In [1]: import numpy as np

In [2]: import numpy.linalg as la

In [3]: np.set_printoptions(precision=2, suppress=True, linewidth=160)

In [4]: A = np.load("data.npy")

In [5]: A
Out[5]: 
array([[-1, -1, -2, -2,  0, -3,  0,  3,  2,  1,  0],
       [-1, -1, -1, -2, -2,  0, -3,  0,  3,  2,  1],
       [-2, -1, -1, -1, -2, -2,  0, -3,  0,  3,  2],
       [-2, -2, -1, -1, -1, -2, -2,  0, -3,  0,  3],
       [ 0, -2, -2, -1, -1, -1, -2, -2,  0, -3,  0],
       [-3,  0, -2, -2, -1, -1, -1, -2, -2,  0, -3],
       [ 0, -3,  0, -2, -2, -1, -1, -1, -2, -2,  0],
       [ 3,  0, -3,  0, -2, -2, -1, -1, -1, -2, -2],
       [ 2,  3,  0, -3,  0, -2, -2, -1, -1, -1, -2],
       [ 1,  2,  3,  0, -3,  0, -2, -2, -1, -1, -1],
       [ 0,  1,  2,  3,  0, -3,  0, -2, -2, -1, -1]])

In [6]: r0 = np.array([-9, 8, 6, -4, 3, 0, 6, -2, -4, 3, 7])

In [7]: out = A + np.outer(r0, np.eye(11)[6])

In [8]: round(float(la.det(out) / la.det(A)), 2), round(1 + la.solve(A, r0)[6], 2)
Out[8]: (-1.94, np.float64(-1.94))

In [9]: np.all(la.eigvalsh(A) > 0)
Out[9]: np.False_

In [10]: out = la.inv(A)

In [11]: round(float(la.cond(A)), 2)
Out[11]: 11.59

In [12]: np.allclose(out, A.T)
Out[12]: False

In [13]: (np.abs(out) > 1e-9).astype(int)
Out[13]: 
array([[1, 1, 1, 1, 1, 1, 1, 1, 1, 1, 1],
       [1, 1, 1, 1, 1, 1, 1, 1, 1, 1, 1],
       [1, 1, 1, 1, 1, 1, 1, 1, 1, 1, 1],
       [1, 1, 1, 1, 1, 1, 1, 1, 1, 1, 1],
       [1, 1, 1, 1, 1, 1, 1, 1, 1, 1, 1],
       [1, 1, 1, 1, 1, 1, 1, 1, 1, 1, 1],
       [1, 1, 1, 1, 1, 1, 1, 1, 1, 1, 1],
       [1, 1, 1, 1, 1, 1, 1, 1, 1, 1, 1],
       [1, 1, 1, 1, 1, 1, 1, 1, 1, 1, 1],
       [1, 1, 1, 1, 1, 1, 1, 1, 1, 1, 1],
       [1, 1, 1, 1, 1, 1, 1, 1, 1, 1, 1]])

In [14]: K = np.loadtxt("sample19.csv", delimiter=",")

In [15]: K
Out[15]: 
array([[ 0.,  0.,  0., -1.,  0.,  0.,  0.,  0.],
       [ 0.,  0.,  0.,  0., -1.,  0.,  0.,  0.],
       [-3.,  0.,  0.,  0.,  0.,  0.,  0.,  0.],
       [ 0.,  0.,  0.,  0.,  0.,  0.,  0.,  2.],
       [ 0.,  0., -3.,  0.,  0.,  0.,  0.,  0.],
       [ 0.,  0.,  0.,  0.,  0.,  0.,  2.,  0.],
       [ 0., -3.,  0.,  0.,  0.,  0.,  0.,  0.],
       [ 0.,  0.,  0.,  0.,  0.,  0.,  0.,  0.]])

In [16]: U, sig, Vh = la.svd(K)

In [17]: V = Vh[:(sig > 1e-8).sum()]

In [18]: rng = np.random.default_rng(945466)

In [19]: x0 = K[7] + -1 * K[3] + rng.integers(2) * np.eye(8)[6]

In [20]: x0
Out[20]: array([ 0.,  0.,  0.,  0.,  0.,  0.,  1., -2.])

In [21]: round(float(la.norm(x0 - V.T @ V @ x0)), 2)
Out[21]: 0.0

In [22]: la.matrix_rank(np.vstack([K, x0]))
Out[22]: np.int64(7)

In [23]: np.abs(np.diag(la.qr(K)[1])) > 1e-9
Out[23]: array([ True,  True,  True,  True,  True, False, False, False])

In [24]: K @ la.pinv(K) @ K
Out[24]: 
array([[ 0.,  0.,  0., -1.,  0.,  0.,  0.,  0.],
       [ 0.,  0.,  0.,  0., -1.,  0.,  0.,  0.],
       [-3.,  0.,  0.,  0.,  0.,  0.,  0.,  0.],
       [ 0.,  0.,  0.,  0.,  0.,  0.,  0.,  2.],
       [ 0.,  0., -3.,  0.,  0.,  0.,  0.,  0.],
       [ 0.,  0.,  0.,  0.,  0.,  0.,  2.,  0.],
       [ 0., -3.,  0.,  0.,  0.,  0.,  0.,  0.],
       [ 0.,  0.,  0.,  0.,  0.,  0.,  0.,  0.]])

In [25]: la.lstsq(K[:-1].T, K[-1])[2]
Out[25]: np.int32(7)

In [26]: round(float(np.trace(la.pinv(K) @ K)), 2)
Out[26]: 7.0

In [27]: np.allclose(K[:-1].T @ la.lstsq(K[:-1].T, K[-1])[0], K[-1])
Out[27]: True

In [28]: np.unique(K.round(6), axis=0).shape
Out[28]: (8, 8)

In [29]: x0 = np.array([1, 1, 1, 1, 2, 0, 1, 1])

In [30]: h = np.maximum(K @ x0, 0)

In [31]: np.maximum(K @ x0, 0) - np.maximum(-K @ x0, 0)
Out[31]: array([-1., -2., -3.,  2., -3.,  2., -3.,  0.])

In [32]: np.flatnonzero(h > 1e-9)
Out[32]: array([3, 5])
